% python3 -q
>>> import numpy as np
>>> np.set_printoptions(suppress=True, linewidth=100)
>>> feats = np.loadtxt("block5.csv", delimiter=",")
>>> feats.round(4)
array([[ 0.3454, -0.3117, -0.0578,  0.3494,  0.0595],
       [-0.3117,  0.361 ,  0.2773, -0.1921, -0.1405],
       [-0.0578,  0.2773,  0.6452,  0.2892, -0.255 ],
       [ 0.3494, -0.1921,  0.2892,  0.5437, -0.0739],
       [ 0.0595, -0.1405, -0.255 , -0.0739,  0.1048]])
>>> np.linalg.cond(feats) > 100
np.True_
>>> [round(float(x), 4) for x in np.linalg.svd(feats, compute_uv=False)[:3]]
[1.0, 1.0, 0.0]
>>> np.argsort(-np.linalg.norm(feats, axis=0).round(6), kind="stable")[:3]
array([2, 3, 1])
>>> U, sig, Vh = np.linalg.svd(feats)
>>> sig.round(4) + 0
array([1., 1., 0., 0., 0.])
>>> A2 = U[:, :2] @ np.diag(sig[:2]) @ Vh[:2]
>>> np.linalg.matrix_rank(feats, rtol=0.05)
np.int64(2)
>>> round(np.trace(np.linalg.pinv(feats) @ feats), 4)
np.float64(2.0)
>>> round(np.abs(np.linalg.eigvals(feats)).max(), 4)
np.float64(1.0)
>>> np.round(np.sort(np.abs(np.linalg.eigvals(feats))), 4) + 0
array([0., 0., 0., 1., 1.])
>>> np.round(np.linalg.matrix_power(feats, 3), 4)
array([[ 0.3454, -0.3117, -0.0578,  0.3494,  0.0595],
       [-0.3117,  0.361 ,  0.2773, -0.1921, -0.1405],
       [-0.0578,  0.2773,  0.6452,  0.2892, -0.255 ],
       [ 0.3494, -0.1921,  0.2892,  0.5437, -0.0739],
       [ 0.0595, -0.1405, -0.255 , -0.0739,  0.1048]])
>>> np.allclose(feats @ feats.T, feats.T @ feats)
True
>>> ev, vecs = np.linalg.eigh(feats)
>>> x0 = np.array([0, -2, 3, 1, 3])
>>> np.round(vecs * np.maximum(ev, 0) @ vecs.T, 4)
array([[ 0.3454, -0.3117, -0.0578,  0.3494,  0.0595],
       [-0.3117,  0.361 ,  0.2773, -0.1921, -0.1405],
       [-0.0578,  0.2773,  0.6452,  0.2892, -0.255 ],
       [ 0.3494, -0.1921,  0.2892,  0.5437, -0.0739],
       [ 0.0595, -0.1405, -0.255 , -0.0739,  0.1048]])
>>> np.round(np.linalg.eigvalsh(feats[1:, 1:]), 4) + 0
array([0.    , 0.    , 0.6546, 1.    ])
>>> round(x0 @ feats @ x0 / (x0 @ x0), 4), np.round(ev[0], 4), ev[-1]
(np.float64(0.1985), np.float64(-0.0), np.float64(1.0))
>>> A = np.load("w.npy")
>>> A
array([[1, 1, 0, 0, 0, 0],
       [1, 2, 0, 0, 0, 0],
       [0, 0, 0, 0, 0, 0],
       [0, 0, 1, 1, 0, 0],
       [0, 0, 1, 2, 0, 0],
       [0, 0, 0, 0, 0, 0],
       [0, 0, 0, 0, 1, 1],
       [0, 0, 0, 0, 1, 2],
       [0, 0, 0, 0, 0, 0]])
>>> U, sig, Vh = np.linalg.svd(A, full_matrices=False)
>>> np.round(Vh @ Vh.T, 4) + 0
array([[1., 0., 0., 0., 0., 0.],
       [0., 1., 0., 0., 0., 0.],
       [0., 0., 1., 0., 0., 0.],
       [0., 0., 0., 1., 0., 0.],
       [0., 0., 0., 0., 1., 0.],
       [0., 0., 0., 0., 0., 1.]])
>>> np.round(np.cumsum(sig ** 2) / np.sum(sig ** 2), 4)
array([0.3264, 0.6528, 0.9792, 0.9861, 0.9931, 1.    ])
>>> (sig > 1e-8).sum()
np.int64(6)
>>> U.shape, sig.shape, Vh.shape
((9, 6), (6,), (6, 6))
>>> sig.round(4)
array([2.618, 2.618, 2.618, 0.382, 0.382, 0.382])
>>> np.round(sig / sig[0], 4)
array([1.    , 1.    , 1.    , 0.1459, 0.1459, 0.1459])
>>> np.allclose(U * sig @ Vh, A)
True
>>> x0 = np.array([-3, -2, -2, -1, -2, 3])
>>> y = A @ x0
>>> y
array([-5, -7,  0, -3, -4,  0,  1,  4,  0])
>>> rng = np.random.default_rng(974571)
>>> y = y + 0.3 * rng.normal(size=9)
>>> y.round(4)
array([-5.389 , -6.7735,  0.1876, -3.0609, -4.2365,  0.0121,  1.2885,  3.7936,  0.1603])
>>> coef, *_ = np.linalg.lstsq(A, y)
>>> np.round(A.T @ (y - A @ coef), 4) + 0
array([0., 0., 0., 0., 0., 0.])
>>> W1 = np.array([[-1, -3], [-2, -1], [-1, 1], [0, 1], [-3, 2], [1, 3]])
>>> coef = np.array([2, 2])
>>> H = np.maximum(A @ W1 + coef, 0)
>>> (H > 0).astype(int)
array([[0, 0],
       [0, 0],
       [1, 1],
       [1, 1],
       [1, 1],
       [1, 1],
       [0, 1],
       [1, 1],
       [1, 1]])
>>> H
array([[ 0,  0],
       [ 0,  0],
       [ 2,  2],
       [ 1,  4],
       [ 1,  5],
       [ 2,  2],
       [ 0,  7],
       [ 1, 10],
       [ 2,  2]])
>>> np.round((H > 0).mean(axis=0), 4)
array([0.6667, 0.7778])
>>> Z = np.array([[2, 0, -1], [0, -1, 0]])
>>> (H @ Z).round(6).argmax(axis=1)
array([0, 0, 0, 0, 0, 0, 0, 0, 0])
